$ python -q
>>> import numpy as np
>>> import numpy.linalg as la
>>> np.set_printoptions(suppress=True, linewidth=200)
>>> W0 = np.array([[8, 3, 2, 3],
...     [0, 4, 8, 0],
...     [6, 7, 3, 1],
...     [9, 5, 2, 4],
...     [7, 4, 9, 8],
...     [0, 1, 7, 1],
...     [2, 2, 7, 4],
...     [8, 23, 42, 3]])
>>> W0
array([[ 8,  3,  2,  3],
       [ 0,  4,  8,  0],
       [ 6,  7,  3,  1],
       [ 9,  5,  2,  4],
       [ 7,  4,  9,  8],
       [ 0,  1,  7,  1],
       [ 2,  2,  7,  4],
       [ 8, 23, 42,  3]])
>>> A2 = W0 / la.norm(W0, axis=1, keepdims=True)
>>> C2 = A2 @ A2.T
>>> np.argwhere(np.triu(np.abs(C2) > 0.95, 1))
array([[0, 3],
       [1, 7]])
>>> (np.abs(C2) > 0.9).astype(int)
array([[1, 0, 0, 1, 0, 0, 0, 0],
       [0, 1, 0, 0, 0, 1, 0, 1],
       [0, 0, 1, 1, 0, 0, 0, 0],
       [1, 0, 1, 1, 0, 0, 0, 0],
       [0, 0, 0, 0, 1, 0, 1, 0],
       [0, 1, 0, 0, 0, 1, 1, 1],
       [0, 0, 0, 0, 1, 1, 1, 0],
       [0, 1, 0, 0, 0, 1, 0, 1]])
>>> A2 = W0 / np.sqrt((W0 ** 2).mean(axis=1, keepdims=True))
>>> np.round(W0 - W0.mean(axis=1, keepdims=True), 1)
array([[  4. ,  -1. ,  -2. ,  -1. ],
       [ -3. ,   1. ,   5. ,  -3. ],
       [  1.8,   2.8,  -1.2,  -3.2],
       [  4. ,   0. ,  -3. ,  -1. ],
       [  0. ,  -3. ,   2. ,   1. ],
       [ -2.2,  -1.2,   4.8,  -1.2],
       [ -1.8,  -1.8,   3.2,   0.2],
       [-11. ,   4. ,  23. , -16. ]])
>>> A = np.diag(np.array([3, -2, -2, 2, -3, -1])) + -2 * np.eye(6, k=1) + -2 * np.eye(6, k=-1)
>>> A
array([[ 3., -2.,  0.,  0.,  0.,  0.],
       [-2., -2., -2.,  0.,  0.,  0.],
       [ 0., -2., -2., -2.,  0.,  0.],
       [ 0.,  0., -2.,  2., -2.,  0.],
       [ 0.,  0.,  0., -2., -3., -2.],
       [ 0.,  0.,  0.,  0., -2., -1.]])
>>> w, V = la.eigh(A)
>>> (w > 1e-8).sum(), (w < -1e-8).sum()
(np.int64(3), np.int64(3))
>>> np.round(w.sum(), 1), np.trace(A)
(np.float64(-3.0), np.float64(-3.0))
>>> np.abs(V[:, -1]).round(6).argmax()
np.int64(0)
>>> np.round(V.T @ V, 1) + 0
array([[1., 0., 0., 0., 0., 0.],
       [0., 1., 0., 0., 0., 0.],
       [0., 0., 1., 0., 0., 0.],
       [0., 0., 0., 1., 0., 0.],
       [0., 0., 0., 0., 1., 0.],
       [0., 0., 0., 0., 0., 1.]])
>>> np.round(la.svd(A, compute_uv=False), 1)
array([5. , 4.3, 3.9, 3.4, 1.1, 0.1])
>>> w.round(1)
array([-5. , -4.3, -1.1,  0.1,  3.4,  3.9])
>>> np.round(V.T @ A @ V, 1) + 0
array([[-5. ,  0. ,  0. ,  0. ,  0. ,  0. ],
       [ 0. , -4.3,  0. ,  0. ,  0. ,  0. ],
       [ 0. ,  0. , -1.1,  0. ,  0. ,  0. ],
       [ 0. ,  0. ,  0. ,  0.1,  0. ,  0. ],
       [ 0. ,  0. ,  0. ,  0. ,  3.4,  0. ],
       [ 0. ,  0. ,  0. ,  0. ,  0. ,  3.9]])
>>> np.round(la.eigvalsh(A @ A), 1) + 0
array([ 0. ,  1.2, 11.4, 15.2, 18.2, 24.9])
>>> np.unique(w.round(6) + 0, return_counts=True)[1]
array([1, 1, 1, 1, 1, 1])
